In [1]: import numpy as np

In [2]: np.set_printoptions(precision=2, suppress=True, linewidth=120)

In [3]: rng = np.random.default_rng(7)

In [4]: W0 = np.array([[3, 1, 0, 0, 1],
   ...:     [-2, -3, 3, -3, 3],
   ...:     [1, 2, -2, 3, -2],
   ...:     [-3, 0, -3, -1, 0],
   ...:     [-3, 2, -2, 3, 3],
   ...:     [1, 3, 1, -1, -2],
   ...:     [-3, 0, 2, 0, 2],
   ...:     [-3, -1, 2, 2, -3],
   ...:     [-2, 2, 2, 2, -1]]) * (rng.random((9, 5)) < 0.3)

In [5]: W0
Out[5]: 
array([[ 0,  0,  0,  0,  0],
       [ 0, -3,  0,  0,  0],
       [ 0,  2, -2,  0,  0],
       [ 0,  0,  0,  0,  0],
       [-3,  2,  0,  3,  3],
       [ 0,  0,  0,  0,  0],
       [ 0,  0,  2,  0,  0],
       [-3,  0,  2,  0, -3],
       [-2,  0,  0,  0,  0]])

In [6]: # row 3 repeats row 0

In [7]: x = np.array([-3, -3, 3, 0, 1])

In [8]: y = W0 @ x

In [9]: y
Out[9]: array([  0,   9, -12,   0,   6,   0,   6,  12,   6])

In [10]: y = y + 0.02 * rng.normal(size=9)

In [11]: y.round(2) + 0
Out[11]: array([  0.03,   8.97, -11.98,   0.  ,   5.99,   0.04,   6.02,  11.98,   6.  ])

In [12]: c, *_ = np.linalg.lstsq(W0, y)

In [13]: round(float(np.linalg.norm(y - W0 @ c)), 2)
Out[13]: 0.05

In [14]: [round(float(np.linalg.norm(np.linalg.solve(W0.T @ W0 + lam * np.eye(5), W0.T @ y))), 2) for lam in (0, 1, 10, 100)]
Out[14]: [5.29, 4.8, 3.2, 0.82]

In [15]: np.round(W0.T @ (y - W0 @ c), 2) + 0
Out[15]: array([0., 0., 0., 0., 0.])

In [16]: hat = W0 @ np.linalg.solve(W0.T @ W0, W0.T)

In [17]: np.round(np.linalg.eigvalsh(hat), 2) + 0
Out[17]: array([0., 0., 0., 0., 1., 1., 1., 1., 1.])

In [18]: np.linalg.matrix_rank(np.eye(9) - hat)
Out[18]: np.int64(4)

In [19]: other = np.c_[W0[:, :1] @ np.array([[1]]), np.array([2, 1, 2, 3, 1, 1, 1, 0, 2])]

In [20]: other
Out[20]: 
array([[ 0,  2],
       [ 0,  1],
       [ 0,  2],
       [ 0,  3],
       [-3,  1],
       [ 0,  1],
       [ 0,  1],
       [-3,  0],
       [-2,  2]])

In [21]: np.round(np.linalg.norm(other - W0 @ np.linalg.lstsq(W0, other)[0], axis=0), 2) + 0
Out[21]: array([0.  , 4.42])

In [22]: np.linalg.norm(np.linalg.qr(W0)[0].T @ other, axis=0) ** 2 / ((other ** 2).sum(axis=0) + 1e-12)
Out[22]: array([1.  , 0.22])

In [23]: other = W0 + rng.integers(-2, 3, (9, 4)) @ rng.integers(-2, 3, (4, 5))

In [24]: other
Out[24]: 
array([[ 5, -4,  0, -2, -5],
       [-2, -1,  8, -2,  2],
       [-5,  4,  0,  0,  5],
       [-4,  2,  0,  1,  4],
       [ 1,  8, 10,  1, -1],
       [ 1, -2,  0, -1, -1],
       [ 6,  0, 14, -4, -6],
       [-3,  8, 12, -1, -3],
       [-4, -6,  4, -3,  2]])

In [25]: np.round(np.linalg.svd(other - W0, compute_uv=False), 2) + 0
Out[25]: array([23.37, 15.57, 10.05,  0.72,  0.  ])

In [26]: other - W0
Out[26]: 
array([[ 5, -4,  0, -2, -5],
       [-2,  2,  8, -2,  2],
       [-5,  2,  2,  0,  5],
       [-4,  2,  0,  1,  4],
       [ 4,  6, 10, -2, -4],
       [ 1, -2,  0, -1, -1],
       [ 6,  0, 12, -4, -6],
       [ 0,  8, 10, -1,  0],
       [-2, -6,  4, -3,  2]])

In [27]: F = np.load("sample14.npy")

In [28]: F
Out[28]: 
array([[-1.,  1.,  0.,  0.,  0.,  0.,  0.,  0.,  0.],
       [ 0., -1.,  1.,  0.,  0.,  0.,  0.,  0.,  0.],
       [ 0.,  0., -1.,  1.,  0.,  0.,  0.,  0.,  0.],
       [ 0.,  0.,  0., -1.,  1.,  0.,  0.,  0.,  0.],
       [ 0.,  0.,  0.,  0., -1.,  1.,  0.,  0.,  0.],
       [ 0.,  0.,  0.,  0.,  0., -1.,  1.,  0.,  0.],
       [ 0.,  0.,  0.,  0.,  0.,  0., -1.,  1.,  0.],
       [ 0.,  0.,  0.,  0.,  0.,  0.,  0., -1.,  1.],
       [ 0.,  0.,  0.,  0.,  0.,  0.,  0.,  0., -1.]])

In [29]: x = np.array([9, 1, 5, 2, 6, 7, 0, 2, 9])

In [30]: y = F @ x

In [31]: y
Out[31]: array([-8.,  4., -3.,  4.,  1., -7.,  2.,  7., -9.])

In [32]: np.linalg.solve(F, 2 * y)
Out[32]: array([18.,  2., 10.,  4., 12., 14., -0.,  4., 18.])

In [33]: round(float(np.linalg.norm(W0[3], 1)), 2), round(np.linalg.norm(W0[3], np.inf), 2)
Out[33]: (0.0, np.float64(0.0))

In [34]: W0[3] @ W0[1]
Out[34]: np.int64(0)

In [35]: np.linalg.norm(W0, axis=0)
Out[35]: array([4.69, 4.12, 3.46, 3.  , 4.24])

In [36]: np.linalg.norm(W0, axis=1)
Out[36]: array([0.  , 3.  , 2.83, 0.  , 5.57, 0.  , 2.  , 4.69, 2.  ])

In [37]: round(float(np.linalg.norm(W0, 1)), 2), np.round(np.linalg.norm(W0, np.inf), 2)
Out[37]: (8.0, np.float64(11.0))

In [38]: W1 = np.array([[4, 1],
    ...:     [-2, -4],
    ...:     [5, -5],
    ...:     [2, -3],
    ...:     [3, -2],
    ...:     [2, -3],
    ...:     [1, -4],
    ...:     [-3, 5],
    ...:     [-2, -2]])

In [39]: c = np.array([5, 0])

In [40]: act = np.maximum(F @ W1 + c, 0)

In [41]: act
Out[41]: 
array([[ 0.,  0.],
       [12.,  0.],
       [ 2.,  2.],
       [ 6.,  1.],
       [ 4.,  0.],
       [ 4.,  0.],
       [ 1.,  9.],
       [ 6.,  0.],
       [ 7.,  2.]])

In [42]: (act > 0).astype(int)
Out[42]: 
array([[0, 0],
       [1, 0],
       [1, 1],
       [1, 1],
       [1, 0],
       [1, 0],
       [1, 1],
       [1, 0],
       [1, 1]])

In [43]: np.linalg.matrix_rank(act)
Out[43]: np.int64(2)

In [44]: C = np.array([[-2, 1], [1, -1]])

In [45]: act @ C
Out[45]: 
array([[  0.,   0.],
       [-24.,  12.],
       [ -2.,   0.],
       [-11.,   5.],
       [ -8.,   4.],
       [ -8.,   4.],
       [  7.,  -8.],
       [-12.,   6.],
       [-12.,   5.]])

In [46]: other = F[0, 0] * F[1:] - np.outer(F[1:, 0], F[0])

In [47]: other
Out[47]: 
array([[ 0.,  1., -1., -0., -0., -0., -0., -0., -0.],
       [ 0., -0.,  1., -1., -0., -0., -0., -0., -0.],
       [ 0., -0., -0.,  1., -1., -0., -0., -0., -0.],
       [ 0., -0., -0., -0.,  1., -1., -0., -0., -0.],
       [ 0., -0., -0., -0., -0.,  1., -1., -0., -0.],
       [ 0., -0., -0., -0., -0., -0.,  1., -1., -0.],
       [ 0., -0., -0., -0., -0., -0., -0.,  1., -1.],
       [ 0., -0., -0., -0., -0., -0., -0., -0.,  1.]])

In [48]: np.linalg.matrix_rank(other), np.linalg.matrix_rank(F)
Out[48]: (np.int64(8), np.int64(9))

In [49]: F[:, 0] / F[0, 0]
Out[49]: array([ 1., -0., -0., -0., -0., -0., -0., -0., -0.])

In [50]: np.flatnonzero(~other.round(6).any(axis=1))
Out[50]: array([], dtype=int64)

In [51]: other = np.array([[3, 1, 0, 2, 3, 0, 1],
    ...:     [1, 3, 0, 3, 1, 2, 1],
    ...:     [3, 0, 2, 1, 3, 2, 2],
    ...:     [1, 0, 0, 3, 3, 0, 1],
    ...:     [2, 2, 2, 0, 1, 1, 0],
    ...:     [2, 0, 3, 3, 3, 3, 2],
    ...:     [1, 1, 2, 1, 1, 2, 2]])

In [52]: arr = np.triu(other)

In [53]: arr
Out[53]: 
array([[3, 1, 0, 2, 3, 0, 1],
       [0, 3, 0, 3, 1, 2, 1],
       [0, 0, 2, 1, 3, 2, 2],
       [0, 0, 0, 3, 3, 0, 1],
       [0, 0, 0, 0, 1, 1, 0],
       [0, 0, 0, 0, 0, 3, 2],
       [0, 0, 0, 0, 0, 0, 2]])

In [54]: arr @ arr
Out[54]: 
array([[ 9,  6,  0, 15, 19,  5,  8],
       [ 0,  9,  0, 18, 13, 13, 12],
       [ 0,  0,  4,  5, 12, 13, 13],
       [ 0,  0,  0,  9, 12,  3,  5],
       [ 0,  0,  0,  0,  1,  4,  2],
       [ 0,  0,  0,  0,  0,  9, 10],
       [ 0,  0,  0,  0,  0,  0,  4]])

In [55]: np.linalg.matrix_rank(arr - arr[0, 0] * np.eye(7))
Out[55]: np.int64(6)

In [56]: np.prod(np.diag(arr)), round(float(np.linalg.det(arr)), 2)
Out[56]: (np.int64(324), 324.0)

In [57]: x = np.array([1, -1, 2, -1, 0, 1, 1])

In [58]: h1 = np.maximum(arr @ x, 0)

In [59]: arr.T @ h1
Out[59]: array([ 3,  1, 14,  9, 25, 30, 29])

In [60]: np.maximum(arr @ (3 * x), 0)
Out[60]: array([ 3,  0, 21,  0,  3, 15,  6])

In [61]: X = np.load("case16.npy")

In [62]: X
Out[62]: 
array([[-8, -7, -7],
       [ 4, -5, -6],
       [ 5,  1, -7]])

In [63]: x = np.array([8, 4, 5])

In [64]: y = X @ x

In [65]: y
Out[65]: array([-127,  -18,    9])

In [66]: np.round(np.linalg.solve(X, X[:, 1]), 2) + 0
Out[66]: array([0., 1., 0.])

In [67]: np.linalg.solve(X, y + X[:, 2])
Out[67]: array([8., 4., 6.])

In [68]: np.linalg.solve(X, 3 * y)
Out[68]: array([24., 12., 15.])

In [69]: np.linalg.solve(X, y)
Out[69]: array([8., 4., 5.])

In [70]: hat = np.triu(np.array([[0, -2, 3], [0, 3, -3], [-2, -2, 0]]), 1) + np.eye(3)

In [71]: other = hat @ X @ np.linalg.inv(hat)

In [72]: np.linalg.matrix_rank(other)
Out[72]: np.int64(3)

In [73]: hat @ X - X @ hat
Out[73]: 
array([[  7.,  -3.,  -6.],
       [-15.,   5.,  -6.],
       [  0.,  10., -12.]])

In [74]: np.poly(other)
Out[74]: array([  1.,  20., 200., 517.])

In [75]: other = np.linalg.inv(X)

In [76]: np.linalg.det(X) * other
Out[76]: 
array([[ 41., -56.,   7.],
       [ -2.,  91., -76.],
       [ 29., -27.,  68.]])

In [77]: np.round(np.linalg.slogdet(X)[0], 2)
Out[77]: np.float64(-1.0)

In [78]: np.allclose(other, X.T)
Out[78]: False

In [79]: other.round(2) + 0
Out[79]: 
array([[-0.08,  0.11, -0.01],
       [ 0.  , -0.18,  0.15],
       [-0.06,  0.05, -0.13]])

In [80]: W1 = np.array([[1, 4, 5, 0], [8, 4, 6, 2], [0, 6, 8, 5]])

In [81]: c = np.array([2, -1, 2, 0])

In [82]: act = np.maximum(other @ W1 + c, 0)

In [83]: (act > 0).astype(int)
Out[83]: 
array([[1, 0, 1, 1],
       [1, 0, 1, 1],
       [1, 0, 1, 0]])

In [84]: act
Out[84]: 
array([[2.79, 0.  , 2.15, 0.15],
       [0.6 , 0.  , 2.14, 0.38],
       [2.36, 0.  , 0.98, 0.  ]])

In [85]: np.linalg.matrix_rank(act)
Out[85]: np.int64(3)

In [86]: C = np.array([[3, 1, -2], [-2, 2, -1], [0, -1, 2], [-2, 0, -2]])

In [87]: (act @ C).round(6).argmax(axis=1)
Out[87]: array([0, 2, 0])

In [88]: act @ C
Out[88]: 
array([[ 8.06,  0.64, -1.58],
       [ 1.02, -1.54,  2.32],
       [ 7.09,  1.38, -2.76]])

In [89]: W1 @ C
Out[89]: 
array([[ -5,   4,   4],
       [ 12,  10, -12],
       [-22,   4,   0]])

In [90]: E = np.load("out6.npy")

In [91]: E
Out[91]: 
array([[ 0.16,  1.28,  0.06, -0.38,  2.69, -0.97, -0.35, -0.75,  0.82],
       [-1.22,  0.69, -1.42, -0.85, -1.49,  2.27, -0.32, -1.85,  2.77],
       [ 0.52,  0.26, -0.28,  0.92,  1.56,  0.38,  1.16, -1.15, -1.47]])

In [92]: ang = np.radians(180)

In [93]: r_ = np.eye(9)

In [94]: r_[3, 3] = r_[8, 8] = np.cos(ang)

In [95]: r_[3, 8], r_[8, 3] = -np.sin(ang), np.sin(ang)

In [96]: r_.round(2) + 0
Out[96]: 
array([[ 1.,  0.,  0.,  0.,  0.,  0.,  0.,  0.,  0.],
       [ 0.,  1.,  0.,  0.,  0.,  0.,  0.,  0.,  0.],
       [ 0.,  0.,  1.,  0.,  0.,  0.,  0.,  0.,  0.],
       [ 0.,  0.,  0., -1.,  0.,  0.,  0.,  0.,  0.],
       [ 0.,  0.,  0.,  0.,  1.,  0.,  0.,  0.,  0.],
       [ 0.,  0.,  0.,  0.,  0.,  1.,  0.,  0.,  0.],
       [ 0.,  0.,  0.,  0.,  0.,  0.,  1.,  0.,  0.],
       [ 0.,  0.,  0.,  0.,  0.,  0.,  0.,  1.,  0.],
       [ 0.,  0.,  0.,  0.,  0.,  0.,  0.,  0., -1.]])

In [97]: other = E @ r_.T

In [98]: np.allclose(E @ E.T, other @ other.T)
Out[98]: True

In [99]: np.linalg.svd(E, compute_uv=False), np.linalg.svd(other, compute_uv=False)
Out[99]: (array([5.  , 3.5 , 2.45]), array([5.  , 3.5 , 2.45]))

In [100]: np.allclose(np.linalg.norm(E, axis=1), np.linalg.norm(other, axis=1))
Out[100]: True

In [101]: round(np.linalg.det(r_), 2), np.trace(r_)
Out[101]: (np.float64(1.0), np.float64(5.0))

In [102]: np.abs(other - E).max(axis=0)
Out[102]: array([0.  , 0.  , 0.  , 1.84, 0.  , 0.  , 0.  , 0.  , 5.54])

In [103]: x = np.array([-2, -1, -2, -2, 0, 1, 1, -2, 0])

In [104]: h1 = np.maximum(E @ x, 0)

In [105]: h1
Out[105]: array([ 0.  , 11.94,  1.26])

In [106]: E * (h1 > 1e-9)[:, None]
Out[106]: 
array([[ 0.  ,  0.  ,  0.  , -0.  ,  0.  , -0.  , -0.  , -0.  ,  0.  ],
       [-1.22,  0.69, -1.42, -0.85, -1.49,  2.27, -0.32, -1.85,  2.77],
       [ 0.52,  0.26, -0.28,  0.92,  1.56,  0.38,  1.16, -1.15, -1.47]])

In [107]: np.maximum(E @ (3 * x), 0)
Out[107]: array([ 0.  , 35.82,  3.78])
